% python3 -q
>>> import numpy as np
>>> np.set_printoptions(precision=3, suppress=True, linewidth=140)
>>> E = np.array([[2, -7, 2, 1, 1],
...     [1, 2, -7, 2, 1],
...     [1, 1, 2, -7, 2],
...     [2, 1, 1, 2, -7],
...     [-7, 2, 1, 1, 2]])
>>> E
array([[ 2, -7,  2,  1,  1],
       [ 1,  2, -7,  2,  1],
       [ 1,  1,  2, -7,  2],
       [ 2,  1,  1,  2, -7],
       [-7,  2,  1,  1,  2]])
>>> x0 = np.array([2, -1, -3, -1, 2])
>>> h1 = np.maximum(E @ x0, 0)
>>> np.flatnonzero(h1 > 1e-9)
array([0, 1, 2])
>>> E.T @ h1
array([  39,    6, -123,    6,   39])
>>> proj = np.triu(np.array([[-2, -3, -1, 1, -1],
...     [3, -2, 2, -3, -1],
...     [1, 3, 0, 2, 3],
...     [-1, -2, -1, 1, -3],
...     [-3, -3, 2, 3, 3]]), 1) + np.eye(5)
>>> out = proj @ E @ np.linalg.inv(proj)
>>> np.poly(out)
array([   1.,  -10.,   65., -350., 4615., 5041.])
>>> out
array([[   7.,    6.,   16.,  -18., -102.],
       [   4.,   11.,  -25.,   60.,  294.],
       [ -16.,  -39.,   69., -239., -985.],
       [  23.,   64., -107.,  382., 1541.],
       [  -7.,  -19.,   32., -113., -459.]])
>>> proj @ E - E @ proj
array([[  5.,  -2.,  35., -25., -22.],
       [  3.,   0.,  -3.,  -2.,  53.],
       [-17.,  11.,   4.,   5., -33.],
       [ 21.,   0.,  -3.,  -4.,   0.],
       [  0., -21., -11.,  11.,  -5.]])
>>> np.linalg.matrix_rank(out)
np.int64(5)
>>> out = E / np.linalg.norm(E, axis=1, keepdims=True)
>>> C2 = out @ out.T
>>> C2
array([[ 1.   , -0.39 , -0.102, -0.102, -0.39 ],
       [-0.39 ,  1.   , -0.39 , -0.102, -0.102],
       [-0.102, -0.39 ,  1.   , -0.39 , -0.102],
       [-0.102, -0.102, -0.39 ,  1.   , -0.39 ],
       [-0.39 , -0.102, -0.102, -0.39 ,  1.   ]])
>>> round(np.degrees(np.arccos(np.clip(C2[1, 3], -1, 1))), 3)
np.float64(95.837)
>>> m1 = np.loadtxt("run11.csv", delimiter=",")
>>> m1
array([[-1., -2.],
       [ 0.,  1.]])
>>> t3 = np.stack([m1, -3 * m1, m1[::-1]])
>>> np.linalg.det(t3)
array([-1., -9.,  1.])
>>> np.einsum("bij,cij->bc", t3, t3)
array([[  6., -18.,  -4.],
       [-18.,  54.,  12.],
       [ -4.,  12.,   6.]])
>>> np.linalg.matrix_rank(t3.reshape(3, -1))
np.int64(2)
>>> u, r1 = m1[1], m1[0]
>>> u @ u
np.float64(1.0)
>>> pr = (u @ r1) / (u @ u) * u
>>> np.linalg.matrix_rank(np.outer(u, r1))
np.int64(1)
>>> round(np.linalg.norm(u + r1) ** 2 + np.linalg.norm(u - r1) ** 2, 3)
np.float64(12.0)
>>> pr
array([-0., -2.])
>>> np.outer(u, r1)
array([[-0., -0.],
       [-1., -2.]])
>>> U, sv, VT = np.linalg.svd(m1, full_matrices=False)
>>> np.round(U.T @ m1 @ VT.T, 3) + 0
array([[2.414, 0.   ],
       [0.   , 0.414]])
>>> np.round(U.T @ U, 3) + 0
array([[1., 0.],
       [0., 1.]])
>>> round(float(np.sqrt((sv ** 2).sum())), 3), round(float(np.linalg.norm(m1)), 3)
(2.449, 2.449)
>>> np.cumsum(sv ** 2) / np.sum(sv ** 2)
array([0.971, 1.   ])
>>> Q, evecs = np.linalg.qr(m1[:, :1])[0], np.linalg.qr(m1[:, 1:])[0]
>>> sv = np.linalg.svd(Q.T @ evecs, compute_uv=False)
>>> np.round(np.linalg.norm(Q @ Q.T - evecs @ evecs.T, 2), 3)
np.float64(0.447)
>>> (sv > 0.9).sum()
np.int64(0)
>>> sv
array([0.894])
>>> np.degrees(np.arccos(sv.clip(0, 1)))
array([26.565])
>>> K = np.load("m.npy")
>>> K
array([[258,  84, 151, 180],
       [ 84,  39,  59,  75],
       [151,  59, 125, 135],
       [180,  75, 135, 159]])
>>> u = np.array([4, 5, 4, 2])
>>> out = K + np.outer(u, np.eye(4)[1])
>>> np.linalg.matrix_rank(np.linalg.inv(out) - np.linalg.inv(K), tol=1e-8)
np.int64(1)
>>> round(float(np.linalg.det(out) / np.linalg.det(K)), 3), round(float(1 + np.linalg.solve(K, u)[1]), 3)
(4.543, 4.543)
>>> proj = np.triu(np.array([[0, 1, -1, 2], [0, -1, 1, -1], [0, 1, -2, -2], [-1, 1, -1, -2]]), 1) + np.eye(4)
>>> out = proj @ K @ np.linalg.inv(proj)
>>> np.trace(out), np.trace(K)
(np.float64(581.0), np.int64(581))
>>> round(float(np.linalg.det(out)), 3)
129600.0
>>> def softmax(z):
...     e = np.exp(z - z.max(axis=-1, keepdims=True))
...     return e / e.sum(axis=-1, keepdims=True)
... 
>>> np.round(softmax(K[0] + 2), 3) + 0
array([1., 0., 0., 0.])
>>> softmax(K).sum(axis=1)
array([1., 1., 1., 1.])
>>> np.round(softmax(K[0]), 3) + 0
array([1., 0., 0., 0.])
>>> scores = K @ K.T / np.sqrt(4)
>>> softmax(scores + np.triu(np.full(scores.shape, -np.inf), 1))
array([[1., 0., 0., 0.],
       [1., 0., 0., 0.],
       [1., 0., 0., 0.],
       [1., 0., 0., 0.]])
>>> X = np.array([[0, -2, 0, 0], [0, 0, 0, 0], [0, 0, 0, 0], [0, 0, 0, 0]])
>>> U, sv, VT = np.linalg.svd(X)
>>> evecs = VT[:(sv > 1e-8).sum()]
>>> rng = np.random.default_rng(534)
>>> x0 = X[1] + 2 * X[0] + rng.integers(2) * np.eye(4)[2]
>>> x0
array([ 0., -4.,  1.,  0.])
>>> np.linalg.matrix_rank(np.vstack([X, x0]))
np.int64(2)
>>> X @ X
array([[0, 0, 0, 0],
       [0, 0, 0, 0],
       [0, 0, 0, 0],
       [0, 0, 0, 0]])
>>> np.sort(np.linalg.eigvals(X))
array([0., 0., 0., 0.])
>>> np.linalg.matrix_rank(X - X[0, 0] * np.eye(4))
np.int64(1)
>>> [int(np.linalg.matrix_rank(np.linalg.matrix_power(X, p))) for p in range(1, 5)]
[1, 0, 0, 0]
>>> np.prod(np.diag(X)), round(np.linalg.det(X), 3)
(np.int64(0), np.float64(0.0))
>>> X[:, 1] @ X[:, 0]
np.int64(0)
>>> X @ X.T
array([[4, 0, 0, 0],
       [0, 0, 0, 0],
       [0, 0, 0, 0],
       [0, 0, 0, 0]])
>>> np.linalg.svd(X, compute_uv=False)
array([2., 0., 0., 0.])
>>> np.linalg.pinv(X)
array([[ 0. ,  0. ,  0. ,  0. ],
       [-0.5,  0. ,  0. ,  0. ],
       [ 0. ,  0. ,  0. ,  0. ],
       [ 0. ,  0. ,  0. ,  0. ]])
>>> data = np.load("data.npy")
>>> data
array([[-0.2,  0.3,  1.1,  0.6, -2.9],
       [ 1.2, -1.2,  0.7, -1. ,  1.2]])
>>> W = np.array([[1, 1, 2, 1], [0, 0, 2, 2], [1, 0, 2, 1], [1, 2, 0, 2], [2, 2, 1, 0]])
>>> c = np.array([2, 9, 1, 3])
>>> hid = np.maximum(data @ W + c, 0)
>>> hid
array([[ 0. ,  4.2,  0.5,  5.7],
       [ 5.3, 10.6,  3.6,  0.5]])
>>> C = np.array([[3, -1], [3, -2], [1, -2], [5, -4]])
>>> W @ C
array([[ 13, -11],
       [ 12, -12],
       [ 10,  -9],
       [ 19, -13],
       [ 13,  -8]])
>>> (hid @ C).round(6).argmax(axis=1)
array([0, 0])
>>> hid @ C
array([[ 41.6, -32.2],
       [ 53.8, -35.7]])
>>> out = data / np.sqrt((data ** 2).mean(axis=1, keepdims=True))
>>> np.linalg.norm(out, axis=1)
array([2.236, 2.236])
>>> data - data.mean(axis=1, keepdims=True)
array([[ 0.02,  0.52,  1.32,  0.82, -2.68],
       [ 1.02, -1.38,  0.52, -1.18,  1.02]])
>>> out[0]
array([-0.141,  0.211,  0.774,  0.422, -2.039])
>>> out = np.array([[-3, 4], [-6, -2]])
>>> C = np.kron(out, data)
>>> round(float(np.linalg.norm(C, 2)), 3), round(float(np.linalg.norm(out, 2) * np.linalg.norm(data, 2)), 3)
(23.643, 23.643)
>>> np.linalg.matrix_rank(C)
np.int64(4)
>>> out = data + rng.integers(-2, 3, (2, 1)) @ rng.integers(-2, 3, (1, 5))
>>> out
array([[-0.2,  0.3,  1.1,  0.6, -2.9],
       [-2.8, -5.2,  4.7, -1. , -2.8]])
>>> np.linalg.matrix_rank(out - data, tol=1e-8)
np.int64(1)
>>> np.linalg.svd(out - data, compute_uv=False)
array([8., 0.])
>>> np.abs(out - data).sum(axis=1)
array([ 0., 16.])
>>> U, sv, VT = np.linalg.svd(out, full_matrices=False)
>>> (sv > 1e-8).sum()
np.int64(2)
>>> np.round(U.T @ U, 3) + 0
array([[1., 0.],
       [0., 1.]])
>>> np.round(U.T @ out @ VT.T, 3) + 0
array([[8.256, 0.   ],
       [0.   , 2.785]])
>>> sv
array([8.256, 2.785])
>>> np.abs(VT[0])
array([0.337, 0.61 , 0.584, 0.104, 0.402])
>>> np.allclose(U * sv @ VT, out)
True
>>> U.shape, sv.shape, VT.shape
((2, 2), (2,), (2, 5))
>>> arr = np.loadtxt("out1.csv", delimiter=",")
>>> arr
array([[1., 5., 5., 3.],
       [3., 1., 5., 5.],
       [5., 3., 1., 5.],
       [5., 5., 3., 1.]])
>>> x0 = np.array([0, 0, 2, 2])
>>> np.einsum("ij,j->i", arr, x0)
array([16., 20., 12.,  8.])
>>> arr @ np.eye(4)[0]
array([1., 3., 5., 5.])
>>> (arr * x0).sum(axis=1)
array([16., 20., 12.,  8.])
>>> np.einsum("ii->", arr)
np.float64(4.0)
>>> np.kron(np.eye(2, dtype=int), arr)
array([[1., 5., 5., 3., 0., 0., 0., 0.],
       [3., 1., 5., 5., 0., 0., 0., 0.],
       [5., 3., 1., 5., 0., 0., 0., 0.],
       [5., 5., 3., 1., 0., 0., 0., 0.],
       [0., 0., 0., 0., 1., 5., 5., 3.],
       [0., 0., 0., 0., 3., 1., 5., 5.],
       [0., 0., 0., 0., 5., 3., 1., 5.],
       [0., 0., 0., 0., 5., 5., 3., 1.]])
>>> np.round(np.linalg.eigvals(arr).sum().real, 3)
np.float64(4.0)
>>> np.round(np.linalg.det(arr.T), 3)
np.float64(-560.0)
>>> np.linalg.eigvals(arr)
array([14.+0.j, -4.+2.j, -4.-2.j, -2.+0.j])
>>> arr @ np.ones(4)
array([14., 14., 14., 14.])
>>> arr @ (-1.0) ** np.arange(4)
array([-2.,  2., -2.,  2.])
>>> (arr @ arr)[0]
array([56., 40., 44., 56.])
>>> np.allclose(arr @ arr.T, arr.T @ arr)
True
>>> J = np.load("layer11.npy")
>>> J
array([[-1.251, -2.126,  0.731,  1.538,  0.131],
       [ 1.429, -1.327,  0.37 , -1.019,  2.005],
       [ 0.536,  0.312, -2.076,  1.759,  1.101],
       [ 0.715, -1.616, -1.586, -0.757, -1.67 ],
       [-2.144, -0.105, -1.227, -1.389,  0.979]])
>>> Q = J.astype(float).copy()
>>> for j in range(5):
...     Q[:, j] -= Q[:, :j] @ (Q[:, :j].T @ Q[:, j])
...     Q[:, j] /= np.linalg.norm(Q[:, j])
... 
>>> np.round(Q.T @ Q, 3) + 0
array([[1., 0., 0., 0., 0.],
       [0., 1., 0., 0., 0.],
       [0., 0., 1., 0., 0.],
       [0., 0., 0., 1., 0.],
       [0., 0., 0., 0., 1.]])
>>> proj = np.triu(np.array([[4, 0, 8, 9, 8],
...     [0, 0, 4, 1, 7],
...     [4, 7, 7, 8, 8],
...     [0, 2, 5, 2, 8],
...     [3, 6, 7, 0, 9]]), 1) + np.eye(5)
>>> out = proj @ J @ np.linalg.inv(proj)
>>> np.poly(out)
array([   1.   ,    4.431,    7.332,  -21.997, -119.632, -243.   ])
>>> th = np.radians(135)
>>> r_ = np.eye(5)
>>> r_[2, 2] = r_[3, 3] = np.cos(th)
>>> r_[2, 3], r_[3, 2] = -np.sin(th), np.sin(th)
>>> r_
array([[ 1.   ,  0.   ,  0.   ,  0.   ,  0.   ],
       [ 0.   ,  1.   ,  0.   ,  0.   ,  0.   ],
       [ 0.   ,  0.   , -0.707, -0.707,  0.   ],
       [ 0.   ,  0.   ,  0.707, -0.707,  0.   ],
       [ 0.   ,  0.   ,  0.   ,  0.   ,  1.   ]])
>>> out = J @ r_.T
>>> np.abs(out - J).max(axis=0)
array([0.   , 0.   , 3.242, 4.47 , 0.   ])
>>> np.allclose(np.linalg.norm(J, axis=1), np.linalg.norm(out, axis=1))
True
>>> round(float(np.linalg.det(r_)), 3), round(float(np.trace(r_)), 3)
(1.0, 1.586)
